% python3 -q
>>> import numpy as np
>>> from numpy import linalg as LA
>>> np.set_printoptions(precision=2, suppress=True, linewidth=140)
>>> feats = np.loadtxt("sample19.csv", delimiter=",")
>>> print(feats)
[[  4.  -1.  -1.   3.  -5.   5.  -4.]
 [ -1.   4.   1.  -3.   5.  -5.   4.]
 [ -1.   1.   4.  -3.   5.  -5.   4.]
 [  3.  -3.  -3.  12. -15.  15. -12.]
 [ -5.   5.   5. -15.  28. -25.  20.]
 [  5.  -5.  -5.  15. -25.  28. -20.]
 [ -4.   4.   4. -12.  20. -20.  19.]]
>>> t = np.radians(180)
>>> Rm = np.eye(7)
>>> Rm[3, 3] = Rm[6, 6] = np.cos(t)
>>> Rm[3, 6], Rm[6, 3] = -np.sin(t), np.sin(t)
>>> print(Rm.round(2) + 0)
[[ 1.  0.  0.  0.  0.  0.  0.]
 [ 0.  1.  0.  0.  0.  0.  0.]
 [ 0.  0.  1.  0.  0.  0.  0.]
 [ 0.  0.  0. -1.  0.  0.  0.]
 [ 0.  0.  0.  0.  1.  0.  0.]
 [ 0.  0.  0.  0.  0.  1.  0.]
 [ 0.  0.  0.  0.  0.  0. -1.]]
>>> M2 = feats @ Rm.T
>>> print(np.abs(M2 - feats).max(axis=0))
[ 0.  0.  0. 30.  0.  0. 40.]
>>> print(np.allclose(feats @ feats.T, M2 @ M2.T))
True
>>> rng = np.random.default_rng(882482)
>>> idx = rng.permutation(7)
>>> M2 = feats[:, idx] * rng.choice([-1, 1], 7)
>>> print(M2)
[[  1.  -4.   3.  -4.   5.   5.   1.]
 [ -1.   4.  -3.   1.  -5.  -5.  -4.]
 [ -4.   4.  -3.   1.  -5.  -5.  -1.]
 [  3. -12.  12.  -3.  15.  15.   3.]
 [ -5.  20. -15.   5. -28. -25.  -5.]
 [  5. -20.  15.  -5.  25.  28.   5.]
 [ -4.  19. -12.   4. -20. -20.  -4.]]
>>> U, _, VT = LA.svd(feats.T @ M2)
>>> print(np.round(U @ VT, 2) + 0)
[[ 0.  0.  0. -1.  0.  0.  0.]
 [ 0.  0.  0.  0.  0.  0. -1.]
 [-1.  0.  0.  0.  0.  0.  0.]
 [ 0.  0.  1.  0.  0.  0.  0.]
 [ 0.  0.  0.  0. -1.  0.  0.]
 [ 0.  0.  0.  0.  0.  1.  0.]
 [ 0.  1.  0.  0.  0.  0.  0.]]
>>> print(np.abs(LA.svd(feats)[2][-1]))
[0.   0.84 0.01 0.45 0.2  0.2  0.04]
>>> print(LA.cond(feats) > 100)
False
>>> print(np.argsort(-LA.norm(feats, axis=0).round(6), kind="stable")[:3])
[4 5 6]
>>> print(LA.matrix_rank(feats, rtol=0.1))
1
>>> print([round(float(x), 2) for x in LA.svd(feats, compute_uv=False)[:3]])
[81.0, 3.0, 3.0]
>>> print(round(LA.norm(feats, 2) / LA.norm(feats), 2))
1.0
>>> W0 = np.loadtxt("a.csv", delimiter=",")
>>> print(W0)
[[ 0. -2.  0.  0.  0.  0.  0.  0.]
 [ 0.  0.  0.  0.  0.  0.  0. -3.]
 [ 0.  0. -2.  0.  0.  0.  0.  0.]
 [-6.  0.  0.  0.  0.  0.  0.  0.]
 [ 0.  0.  0.  0.  0.  3.  0.  0.]
 [ 0.  0.  0.  0. -5.  0.  0.  0.]
 [ 0.  0.  0.  0.  0.  0. -7.  0.]
 [ 0.  0.  0.  8.  0.  0.  0.  0.]]
>>> u = np.array([1, -3, -1, -3, -3, 2, 1, -2])
>>> M2 = W0 + np.outer(u, np.eye(8)[7])
>>> print(M2)
[[ 0. -2.  0.  0.  0.  0.  0.  1.]
 [ 0.  0.  0.  0.  0.  0.  0. -6.]
 [ 0.  0. -2.  0.  0.  0.  0. -1.]
 [-6.  0.  0.  0.  0.  0.  0. -3.]
 [ 0.  0.  0.  0.  0.  3.  0. -3.]
 [ 0.  0.  0.  0. -5.  0.  0.  2.]
 [ 0.  0.  0.  0.  0.  0. -7.  1.]
 [ 0.  0.  0.  8.  0.  0.  0. -2.]]
>>> print(LA.matrix_rank(LA.inv(M2) - LA.inv(W0), tol=1e-8))
1
>>> idx = rng.permutation(8)
>>> print(idx)
[2 6 5 1 7 3 4 0]
>>> M2 = W0[idx][:, idx]
>>> print(np.trace(M2))
-9.0
>>> print(np.sort(np.abs(LA.eigvals(M2))))
[2.   3.87 3.87 4.12 4.12 4.12 4.12 7.  ]
>>> q, V = LA.qr(W0[:, :6])[0], LA.qr(W0[:, 6:])[0]
>>> sig = LA.svd(q.T @ V, compute_uv=False)
>>> print((sig > 0.9).sum())
0
>>> data = np.load("block4.npy")
>>> print(data)
[[ 2.25  7.89 -8.09 -9.03 -0.89  7.06  0.93]
 [ 2.17  7.97 -7.95 -8.96 -0.95  7.    1.07]
 [ 2.18  8.25 -8.   -9.15 -1.12  7.14  0.93]
 [ 2.04  8.12 -7.86 -8.86 -0.96  7.05  0.93]
 [ 2.11  8.13 -7.89 -9.2  -0.88  6.92  0.99]
 [ 2.07  8.14 -7.87 -8.8  -0.97  6.96  1.03]
 [ 2.06  8.22 -8.   -8.99 -0.83  6.92  1.  ]
 [ 1.89  7.93 -7.91 -9.03 -0.89  7.08  1.09]
 [ 1.95  8.03 -8.01 -8.9  -0.91  7.02  0.95]
 [-4.99 -5.94 -5.06  3.89  4.95  2.96  3.04]
 [-5.22 -5.8  -5.    3.89  4.89  3.04  3.09]
 [-4.98 -5.79 -5.02  4.04  4.95  3.02  2.99]
 [-5.04 -6.02 -5.    3.93  5.03  2.94  2.97]
 [-4.87 -6.16 -4.83  4.01  5.12  3.07  3.04]
 [-4.97 -6.13 -5.08  3.88  5.12  3.05  3.05]
 [-4.75 -6.08 -5.12  4.04  5.11  3.09  2.97]
 [-4.98 -5.83 -4.88  4.17  4.97  3.1   3.08]
 [-5.02 -6.02 -4.97  4.07  4.98  2.85  2.96]]
>>> Xs = data - data.mean(axis=0)
>>> V = LA.svd(Xs)[2][:2]
>>> M2 = Xs - Xs @ V.T @ V
>>> print(round(float(LA.norm(M2) / LA.norm(Xs)), 2))
0.01
>>> print(M2.std(axis=0))
[0.07 0.04 0.07 0.08 0.05 0.07 0.05]
>>> print(np.round(np.cov(Xs @ V.T, rowvar=False), 2) + 0)
[[127.08   0.  ]
 [  0.     0.02]]
